% ipython --no-banner

In [1]: import numpy as np

In [2]: np.set_printoptions(precision=4, suppress=True, linewidth=140, sign=" ")

In [3]: other = np.array([[-1, -4, -3, 4, -5],
   ...:     [-4, 4, 1, 5, 5],
   ...:     [-2, 4, 0, 1, 0],
   ...:     [3, -5, 3, -3, 2],
   ...:     [-3, 0, -3, 0, 3]])

In [4]: W0 = np.triu(other)

In [5]: print(W0)
[[-1 -4 -3  4 -5]
 [ 0  4  1  5  5]
 [ 0  0  0  1  0]
 [ 0  0  0 -3  2]
 [ 0  0  0  0  3]]

In [6]: print(np.unique(W0.round(6), axis=0).shape)
(5, 5)

In [7]: print(np.round(W0 @ np.linalg.pinv(W0) @ W0, 4) + 0)
[[-1. -4. -3.  4. -5.]
 [ 0.  4.  1.  5.  5.]
 [ 0.  0.  0.  1.  0.]
 [ 0.  0.  0. -3.  2.]
 [ 0.  0.  0.  0.  3.]]

In [8]: print(np.linalg.lstsq(W0[:-1].T, W0[-1])[2])
4

In [9]: other = np.array([[1, 1, 2, 1], [2, 1, 1, 1], [2, 1, 1, 2], [1, 1, 1, 0]])

In [10]: W2 = np.array([[2]])

In [11]: feats = np.block([[other, np.array([[5], [3], [3], [1]])], [np.zeros((1, 4)), W2]])

In [12]: print(feats)
[[ 1.  1.  2.  1.  5.]
 [ 2.  1.  1.  1.  3.]
 [ 2.  1.  1.  2.  3.]
 [ 1.  1.  1.  0.  1.]
 [ 0.  0.  0.  0.  2.]]

In [13]: print(np.linalg.eigvals(feats))
[ 4.8347+0.j     -0.2765+0.2914j -0.2765-0.2914j -1.2817+0.j      2.    +0.j    ]

In [14]: print(np.round(np.linalg.det(feats.T), 4))
-2.0

In [15]: print(np.round(np.linalg.det(2 * feats), 4), round(np.linalg.det(feats), 4))
-64.0 -2.0

In [16]: print(np.einsum("ij,ji->", feats, feats))
29.0

In [17]: print(np.round(np.linalg.norm(feats, 2), 4))
8.3209

In [18]: print(round(np.linalg.norm(feats, 1), 4), round(np.linalg.norm(feats, np.inf), 4))
14.0 10.0

In [19]: print(np.round(np.linalg.norm(feats, "nuc"), 4))
12.3056

In [20]: print(feats[0] @ feats[1])
21.0

In [21]: print(round(float(np.linalg.norm(feats) ** 2 / np.linalg.norm(feats, 2) ** 2), 4))
1.0832

In [22]: print(np.linalg.norm(feats, axis=0))
[ 3.1623  2.      2.6458  2.4495  6.9282]

In [23]: print(np.linalg.norm(feats, axis=1))
[ 5.6569  4.      4.3589  2.      2.    ]

In [24]: q, R = np.linalg.qr(feats)

In [25]: print(np.round(q.T @ q, 4) + 0)
[[ 1.  0.  0.  0.  0.]
 [ 0.  1.  0.  0.  0.]
 [ 0.  0.  1.  0.  0.]
 [ 0.  0.  0.  1.  0.]
 [ 0.  0.  0.  0.  1.]]

In [26]: print(np.abs(np.diag(R)))
[ 3.1623  0.6325  0.7071  0.7071  2.    ]

In [27]: print(q.round(4) + 0)
[[-0.3162  0.6325  0.7071  0.      0.    ]
 [-0.6325 -0.3162  0.      0.7071  0.    ]
 [-0.6325 -0.3162  0.     -0.7071  0.    ]
 [-0.3162  0.6325 -0.7071  0.      0.    ]
 [ 0.      0.      0.      0.      1.    ]]
